$ python3 -q
>>> import numpy as np
>>> import numpy.linalg as la
>>> np.set_printoptions(precision=1, suppress=True, linewidth=140)
>>> rnd = lambda a: np.round(a, 1) + 0
>>> mat = np.load("layer2.npy")
>>> mat
array([[1. , 0.2, 0. ],
       [0.2, 1. , 0.2],
       [0. , 0.2, 1. ]])
>>> x = np.array([1, 2, 2])
>>> h1 = np.maximum(mat @ x, 0)
>>> np.maximum(mat @ x, 0) - np.maximum(-mat @ x, 0)
array([1.4, 2.6, 2.4])
>>> np.flatnonzero(h1 > 1e-9)
array([0, 1, 2])
>>> x = np.array([1, 7, 0])
>>> target = mat @ x
>>> coef, lr = np.zeros(3), 1 / la.norm(mat, 2) ** 2
>>> for i in range(6):
...     coef -= lr * mat.T @ (mat @ coef - target)
...     if i % 2 == 0: print(i, round(la.norm(mat @ coef - target), 1))
... 
0 2.2
2 1.0
4 0.5
>>> rnd(coef)
array([1.2, 6.7, 0.2])
>>> vals, vecs = la.eig(mat)
>>> rnd(np.sort(la.eigvals(mat @ mat)))
array([0.5, 1. , 1.6])
>>> rnd(np.sort(la.eigvals(mat.T)))
array([0.7, 1. , 1.3])
>>> rnd(np.prod(vals))
np.float64(0.9)
>>> E = np.loadtxt("m.csv", delimiter=",")
>>> E
array([[  0.,  -2.,  -4.,  -3.,   4.],
       [ -1.,   3.,   0.,  -8.,   0.],
       [  2.,   4.,   2.,  -7.,   5.],
       [  6.,   6.,   6., -12.,   6.],
       [  7.,   8.,   9., -16.,   4.],
       [  4.,   4.,   8., -21.,  -1.],
       [  6.,   4.,   6., -16.,  -4.],
       [ 10.,   8.,   9., -21.,  -9.],
       [  5.,   8.,   9., -19.,  -9.],
       [  3.,  11.,   4., -22., -10.],
       [  5.,   8.,   1., -20., -11.],
       [  4.,   4.,   4., -23., -10.],
       [  0.,   8.,   6., -22., -14.],
       [  5.,  10.,   6., -20., -17.],
       [  2.,  13.,   1., -23., -14.],
       [  4.,   9.,   2., -18., -16.],
       [ -1.,  13.,   4., -20., -21.],
       [  4.,  10.,   3., -20., -26.],
       [  7.,  14.,   2., -24., -25.],
       [ 11.,  13.,   6., -21., -28.],
       [ 11.,  17.,  11., -18., -29.],
       [  9.,  13.,   6., -15., -28.],
       [  7.,  11.,   5., -14., -31.],
       [ 10.,   9.,   0., -15., -34.],
       [ 15.,   9.,   4., -20., -29.],
       [ 16.,   7.,   2., -16., -32.],
       [ 14.,  11.,   2., -12., -34.],
       [ 16.,  10.,   0., -11., -37.],
       [ 14.,   6.,   1., -15., -41.],
       [ 10.,   7.,   0., -18., -39.],
       [ 11.,   8.,   4., -19., -36.],
       [ 12.,  10.,   1., -21., -35.],
       [  9.,  15.,   3., -24., -37.]])
>>> D = la.norm(E[:, None] - E[None], axis=-1)
>>> la.matrix_rank(D ** 2)
np.int64(7)
>>> np.unravel_index(D.round(6).argmax(), D.shape)
(np.int64(0), np.int64(32))
>>> D.mean(axis=1).argmax()
np.int64(0)
